$ ipython --no-banner

In [1]: import numpy as np

In [2]: np.set_printoptions(precision=2, suppress=True, linewidth=100)

In [3]: def tidy(a):
   ...:     return np.round(a, 2) + 0
   ...: 

In [4]: data = np.loadtxt("block3.csv", delimiter=",")

In [5]: data
Out[5]: 
array([[ 0.18, -0.61,  3.82,  2.  ,  2.21,  2.21],
       [ 1.52, -0.16,  2.48,  2.  ,  1.32,  1.32],
       [-0.36, -0.79,  4.36,  2.  ,  2.57,  2.57],
       [ 8.29,  2.1 , -4.29,  2.  , -3.19, -3.19],
       [ 3.65,  0.55,  0.35,  2.  , -0.1 , -0.1 ],
       [ 8.06,  2.02, -4.06,  2.  , -3.04, -3.04],
       [-0.17, -0.72,  4.17,  2.  ,  2.44,  2.44],
       [ 7.87,  1.96, -3.87,  2.  , -2.92, -2.92],
       [ 4.51,  0.84, -0.51,  2.  , -0.67, -0.67],
       [ 2.08,  0.03,  1.92,  2.  ,  0.95,  0.95],
       [-3.51, -1.84,  7.51,  2.  ,  4.67,  4.67],
       [ 6.08,  1.36, -2.08,  2.  , -1.72, -1.72],
       [-1.29, -1.1 ,  5.29,  2.  ,  3.19,  3.19],
       [ 0.17, -0.61,  3.83,  2.  ,  2.22,  2.22],
       [ 1.76, -0.08,  2.24,  2.  ,  1.16,  1.16]])

In [6]: W1 = np.array([[2, 0, 0, 2, 3, 2],
   ...:     [1, 0, 3, 1, 2, 1],
   ...:     [1, 2, 3, 1, 3, 1],
   ...:     [2, 3, 0, 0, 3, 2],
   ...:     [3, 0, 3, 1, 1, 3],
   ...:     [3, 1, 3, 2, 1, 3]])

In [7]: beta = np.array([3, 3, 4, 4, 0, -5])

In [8]: act = np.maximum(data @ W1 + beta, 0)

In [9]: (act > 0).astype(int)
Out[9]: 
array([[1, 1, 1, 1, 1, 1],
       [1, 1, 1, 1, 1, 1],
       [1, 1, 1, 1, 1, 1],
       [1, 0, 0, 1, 1, 0],
       [1, 1, 1, 1, 1, 1],
       [1, 0, 0, 1, 1, 0],
       [1, 1, 1, 1, 1, 1],
       [1, 0, 0, 1, 1, 0],
       [1, 1, 1, 1, 1, 1],
       [1, 1, 1, 1, 1, 1],
       [1, 1, 1, 1, 1, 1],
       [1, 1, 0, 1, 1, 1],
       [1, 1, 1, 1, 1, 1],
       [1, 1, 1, 1, 1, 1],
       [1, 1, 1, 1, 1, 1]])

In [10]: tidy((act > 0).mean(axis=0))
Out[10]: array([1.  , 0.8 , 0.73, 1.  , 1.  , 0.8 ])

In [11]: basis = np.array([[1, 1], [-2, 1], [2, 2], [-2, -1], [3, 0], [3, -2]])

In [12]: (act @ basis).round(6).argmax(axis=1)
Out[12]: array([0, 0, 0, 0, 0, 0, 0, 0, 0, 0, 0, 0, 0, 0, 0])

In [13]: r = np.linalg.matrix_rank(data)

In [14]: r
Out[14]: np.int64(4)

In [15]: ns = np.linalg.svd(data)[2][r:].T

In [16]: ns.shape
Out[16]: (6, 2)

In [17]: np.allclose(data @ ns, 0)
Out[17]: True

In [18]: [int(np.linalg.matrix_rank(data[:, :j + 1])) for j in range(6)]
Out[18]: [1, 2, 3, 3, 4, 4]

In [19]: np.linalg.matrix_rank(data.T @ data), np.linalg.matrix_rank(data @ data.T)
Out[19]: (np.int64(4), np.int64(4))

In [20]: Uu, sv, Vh = np.linalg.svd(data)

In [21]: np.argmax(sv[:-1] / (sv[1:] + 1e-6)) + 1
Out[21]: np.int64(4)

In [22]: Y = Uu[:, :4] @ np.diag(sv[:4]) @ Vh[:4]

In [23]: tidy(np.linalg.norm(data - Y) / np.linalg.norm(data))
Out[23]: np.float64(0.0)

In [24]: np.abs(np.diag(np.linalg.qr(data)[1])) > 1e-9
Out[24]: array([ True,  True,  True, False,  True, False])

In [25]: x = np.array([0, 0, 3, 1, -3, -1])

In [26]: a = np.maximum(data @ x, 0)

In [27]: np.flatnonzero(a > 1e-9)
Out[27]: array([ 0,  1,  2,  3,  4,  5,  6,  7,  8,  9, 10, 11, 12, 13, 14])

In [28]: data * (a > 1e-9)[:, None]
Out[28]: 
array([[ 0.18, -0.61,  3.82,  2.  ,  2.21,  2.21],
       [ 1.52, -0.16,  2.48,  2.  ,  1.32,  1.32],
       [-0.36, -0.79,  4.36,  2.  ,  2.57,  2.57],
       [ 8.29,  2.1 , -4.29,  2.  , -3.19, -3.19],
       [ 3.65,  0.55,  0.35,  2.  , -0.1 , -0.1 ],
       [ 8.06,  2.02, -4.06,  2.  , -3.04, -3.04],
       [-0.17, -0.72,  4.17,  2.  ,  2.44,  2.44],
       [ 7.87,  1.96, -3.87,  2.  , -2.92, -2.92],
       [ 4.51,  0.84, -0.51,  2.  , -0.67, -0.67],
       [ 2.08,  0.03,  1.92,  2.  ,  0.95,  0.95],
       [-3.51, -1.84,  7.51,  2.  ,  4.67,  4.67],
       [ 6.08,  1.36, -2.08,  2.  , -1.72, -1.72],
       [-1.29, -1.1 ,  5.29,  2.  ,  3.19,  3.19],
       [ 0.17, -0.61,  3.83,  2.  ,  2.22,  2.22],
       [ 1.76, -0.08,  2.24,  2.  ,  1.16,  1.16]])

In [29]: tidy(data.T @ a)
Out[29]: array([ 84.46,  -9.94, 144.02, 114.24,  76.89,  76.89])

In [30]: tidy(np.tanh(data @ x))
Out[30]: array([1.  , 1.  , 1.  , 0.96, 1.  , 0.96, 1.  , 0.97, 1.  , 1.  , 1.  , 0.99, 1.  , 1.  , 1.  ])

In [31]: Y = np.array([[1, -3, 3, 3, 3, -3, 1],
    ...:     [-2, 3, 2, 0, -1, 2, -2],
    ...:     [2, 3, 0, 3, 3, 0, 0],
    ...:     [-2, 3, 3, -2, 2, 3, 2],
    ...:     [-1, 2, 0, 1, -3, -1, 0],
    ...:     [0, -2, -1, -1, -1, -3, 2],
    ...:     [-2, 0, 1, 3, 2, -2, -1]])

In [32]: A = np.tril(Y)

In [33]: A
Out[33]: 
array([[ 1,  0,  0,  0,  0,  0,  0],
       [-2,  3,  0,  0,  0,  0,  0],
       [ 2,  3,  0,  0,  0,  0,  0],
       [-2,  3,  3, -2,  0,  0,  0],
       [-1,  2,  0,  1, -3,  0,  0],
       [ 0, -2, -1, -1, -1, -3,  0],
       [-2,  0,  1,  3,  2, -2, -1]])

In [34]: # triangular: eigenvalues sit on the diagonal

In [35]: tidy(np.linalg.norm(A, 2) / np.linalg.norm(A))
Out[35]: np.float64(0.64)

In [36]: [round(float(x), 2) for x in np.linalg.svd(A, compute_uv=False)[:3]]
Out[36]: [6.66, 5.04, 3.79]

In [37]: np.linalg.matrix_rank(A, rtol=0.1)
Out[37]: np.int64(6)

In [38]: r = np.linalg.matrix_rank(A)

In [39]: r
Out[39]: np.int64(6)

In [40]: ns = np.linalg.svd(A)[2][r:].T

In [41]: ns.shape
Out[41]: (7, 1)

In [42]: [int(np.linalg.matrix_rank(A[:i])) for i in range(1, len(A) + 1)]
Out[42]: [1, 2, 2, 3, 4, 5, 6]

In [43]: tidy(ns @ ns.T)
Out[43]: 
array([[ 0.  ,  0.  ,  0.  ,  0.  ,  0.  ,  0.  ,  0.  ],
       [ 0.  ,  0.  ,  0.  ,  0.  ,  0.  ,  0.  ,  0.  ],
       [ 0.  ,  0.  ,  0.01,  0.02,  0.01, -0.01,  0.11],
       [ 0.  ,  0.  ,  0.02,  0.03,  0.01, -0.02,  0.17],
       [ 0.  ,  0.  ,  0.01,  0.01,  0.  , -0.01,  0.06],
       [ 0.  ,  0.  , -0.01, -0.02, -0.01,  0.01, -0.11],
       [ 0.  ,  0.  ,  0.11,  0.17,  0.06, -0.11,  0.94]])

In [44]: np.linalg.matrix_rank(A.T @ A), np.linalg.matrix_rank(A @ A.T)
Out[44]: (np.int64(6), np.int64(6))

In [45]: [int(np.linalg.matrix_rank(np.delete(A, i, axis=0))) for i in range(7)]
Out[45]: [6, 6, 6, 5, 5, 5, 5]

In [46]: Uu, sv, Vh = np.linalg.svd(A, full_matrices=False)

In [47]: tidy(Uu.T @ Uu)
Out[47]: 
array([[1., 0., 0., 0., 0., 0., 0.],
       [0., 1., 0., 0., 0., 0., 0.],
       [0., 0., 1., 0., 0., 0., 0.],
       [0., 0., 0., 1., 0., 0., 0.],
       [0., 0., 0., 0., 1., 0., 0.],
       [0., 0., 0., 0., 0., 1., 0.],
       [0., 0., 0., 0., 0., 0., 1.]])

In [48]: tidy(Uu.T @ A @ Vh.T)
Out[48]: 
array([[6.66, 0.  , 0.  , 0.  , 0.  , 0.  , 0.  ],
       [0.  , 5.04, 0.  , 0.  , 0.  , 0.  , 0.  ],
       [0.  , 0.  , 3.79, 0.  , 0.  , 0.  , 0.  ],
       [0.  , 0.  , 0.  , 3.6 , 0.  , 0.  , 0.  ],
       [0.  , 0.  , 0.  , 0.  , 2.71, 0.  , 0.  ],
       [0.  , 0.  , 0.  , 0.  , 0.  , 1.62, 0.  ],
       [0.  , 0.  , 0.  , 0.  , 0.  , 0.  , 0.  ]])

In [49]: tidy(Vh @ Vh.T)
Out[49]: 
array([[1., 0., 0., 0., 0., 0., 0.],
       [0., 1., 0., 0., 0., 0., 0.],
       [0., 0., 1., 0., 0., 0., 0.],
       [0., 0., 0., 1., 0., 0., 0.],
       [0., 0., 0., 0., 1., 0., 0.],
       [0., 0., 0., 0., 0., 1., 0.],
       [0., 0., 0., 0., 0., 0., 1.]])

In [50]: tidy(np.cumsum(sv ** 2) / np.sum(sv ** 2))
Out[50]: array([0.41, 0.65, 0.79, 0.91, 0.98, 1.  , 1.  ])

In [51]: np.abs(Uu[:, 0]).round(6).argmax()
Out[51]: np.int64(3)

In [52]: tidy(np.sqrt((sv ** 2).sum())), tidy(np.linalg.norm(A))
Out[52]: (np.float64(10.34), np.float64(10.34))

In [53]: (sv > 1e-8).sum()
Out[53]: np.int64(6)

In [54]: np.allclose(Uu * sv @ Vh, A)
Out[54]: True

In [55]: tidy(sv / sv[0])
Out[55]: array([1.  , 0.76, 0.57, 0.54, 0.41, 0.24, 0.  ])

In [56]: tidy(np.abs(Vh[0]))
Out[56]: array([0.34, 0.85, 0.36, 0.07, 0.08, 0.14, 0.01])

In [57]: K = np.load("sample0.npy")

In [58]: K
Out[58]: 
array([[1.  , 0.9 , 0.81, 0.73, 0.66, 0.59],
       [0.9 , 1.  , 0.9 , 0.81, 0.73, 0.66],
       [0.81, 0.9 , 1.  , 0.9 , 0.81, 0.73],
       [0.73, 0.81, 0.9 , 1.  , 0.9 , 0.81],
       [0.66, 0.73, 0.81, 0.9 , 1.  , 0.9 ],
       [0.59, 0.66, 0.73, 0.81, 0.9 , 1.  ]])

In [59]: Lm = np.linalg.cholesky(K)

In [60]: tidy(Lm @ Lm.T)
Out[60]: 
array([[1.  , 0.9 , 0.81, 0.73, 0.66, 0.59],
       [0.9 , 1.  , 0.9 , 0.81, 0.73, 0.66],
       [0.81, 0.9 , 1.  , 0.9 , 0.81, 0.73],
       [0.73, 0.81, 0.9 , 1.  , 0.9 , 0.81],
       [0.66, 0.73, 0.81, 0.9 , 1.  , 0.9 ],
       [0.59, 0.66, 0.73, 0.81, 0.9 , 1.  ]])

In [61]: tidy(np.diag(Lm) ** 2)
Out[61]: array([1.  , 0.19, 0.19, 0.19, 0.19, 0.19])

In [62]: ev, vecs = np.linalg.eigh(K)

In [63]: tidy(ev.sum()), np.trace(K)
Out[63]: (np.float64(6.0), np.float64(6.0))

In [64]: tidy(vecs.T @ vecs)
Out[64]: 
array([[1., 0., 0., 0., 0., 0.],
       [0., 1., 0., 0., 0., 0.],
       [0., 0., 1., 0., 0., 0.],
       [0., 0., 0., 1., 0., 0.],
       [0., 0., 0., 0., 1., 0.],
       [0., 0., 0., 0., 0., 1.]])

In [65]: ev, vecs = np.linalg.eigh(K)

In [66]: x = np.array([0, 3, 1, 1, 0, 2])

In [67]: tidy(vecs * np.abs(ev) @ vecs.T)
Out[67]: 
array([[1.  , 0.9 , 0.81, 0.73, 0.66, 0.59],
       [0.9 , 1.  , 0.9 , 0.81, 0.73, 0.66],
       [0.81, 0.9 , 1.  , 0.9 , 0.81, 0.73],
       [0.73, 0.81, 0.9 , 1.  , 0.9 , 0.81],
       [0.66, 0.73, 0.81, 0.9 , 1.  , 0.9 ],
       [0.59, 0.66, 0.73, 0.81, 0.9 , 1.  ]])

In [68]: tidy(np.linalg.eigvalsh(K[1:, 1:]))
Out[68]: array([0.06, 0.08, 0.15, 0.45, 4.26])

In [69]: (np.sign(vecs[:, -1].round(6)) == np.sign(vecs[0, -1].round(6))).astype(int)
Out[69]: array([1, 1, 1, 1, 1, 1])

In [70]: tidy(vecs * np.sqrt(ev) @ vecs.T)
Out[70]: 
array([[0.77, 0.43, 0.31, 0.24, 0.21, 0.17],
       [0.43, 0.69, 0.39, 0.29, 0.23, 0.21],
       [0.31, 0.39, 0.68, 0.38, 0.29, 0.24],
       [0.24, 0.29, 0.38, 0.68, 0.39, 0.31],
       [0.21, 0.23, 0.29, 0.39, 0.69, 0.43],
       [0.17, 0.21, 0.24, 0.31, 0.43, 0.77]])

In [71]: tidy(x @ K @ x / (x @ x)), tidy(ev[0]), tidy(ev[-1])
Out[71]: (np.float64(2.74), np.float64(0.06), np.float64(4.95))
